$ python3 -q
>>> import numpy as np
>>> np.set_printoptions(suppress=True, linewidth=200)
>>> mat = np.load("run16.npy")
>>> mat
array([[ 2,  2,  2],
       [ 4,  1,  2],
       [ 6,  3,  1],
       [ 7,  0,  0],
       [ 9,  0, -2],
       [ 6,  0, -2],
       [ 9,  2, -1],
       [10,  1,  2],
       [11,  4,  1],
       [ 9,  1, -2],
       [10,  3,  0],
       [12,  6,  3],
       [14,  3,  1],
       [14,  4,  0],
       [11,  3, -1]])
>>> cen = mat - mat.mean(axis=0)
>>> vecs = np.linalg.svd(cen)[2][:1]
>>> M2 = cen - cen @ vecs.T @ vecs
>>> np.round((cen @ vecs.T).std(axis=0), 3)
array([3.462])
>>> np.round(np.diag(vecs.T @ vecs), 3) + 0
array([0.901, 0.099, 0.   ])
>>> np.round(np.linalg.norm(M2) / np.linalg.norm(cen), 3)
np.float64(0.514)
>>> M2 = mat[0, 0] * mat[1:] - np.outer(mat[1:, 0], mat[0])
>>> M2
array([[  0,  -6,  -4],
       [  0,  -6, -10],
       [  0, -14, -14],
       [  0, -18, -22],
       [  0, -12, -16],
       [  0, -14, -20],
       [  0, -18, -16],
       [  0, -14, -20],
       [  0, -16, -22],
       [  0, -14, -20],
       [  0, -12, -18],
       [  0, -22, -26],
       [  0, -20, -28],
       [  0, -16, -24]])
>>> mat[:, 0] / mat[0, 0]
array([1. , 2. , 3. , 3.5, 4.5, 3. , 4.5, 5. , 5.5, 4.5, 5. , 6. , 7. , 7. , 5.5])
>>> np.flatnonzero(~M2.round(6).any(axis=1))
array([], dtype=int64)
>>> U, sv = np.linalg.svd(M2)
Traceback (most recent call last):
  File "<python-input-14>", line 1, in <module>
    U, sv = np.linalg.svd(M2)
    ^^^^^
ValueError: too many values to unpack (expected 2)
>>> U, sv, Vt = np.linalg.svd(M2, full_matrices=False)
>>> np.round(sv / sv[0], 3)
array([1.   , 0.076, 0.   ])
>>> U.shape, sv.shape, Vt.shape
((14, 3), (3,), (3, 3))
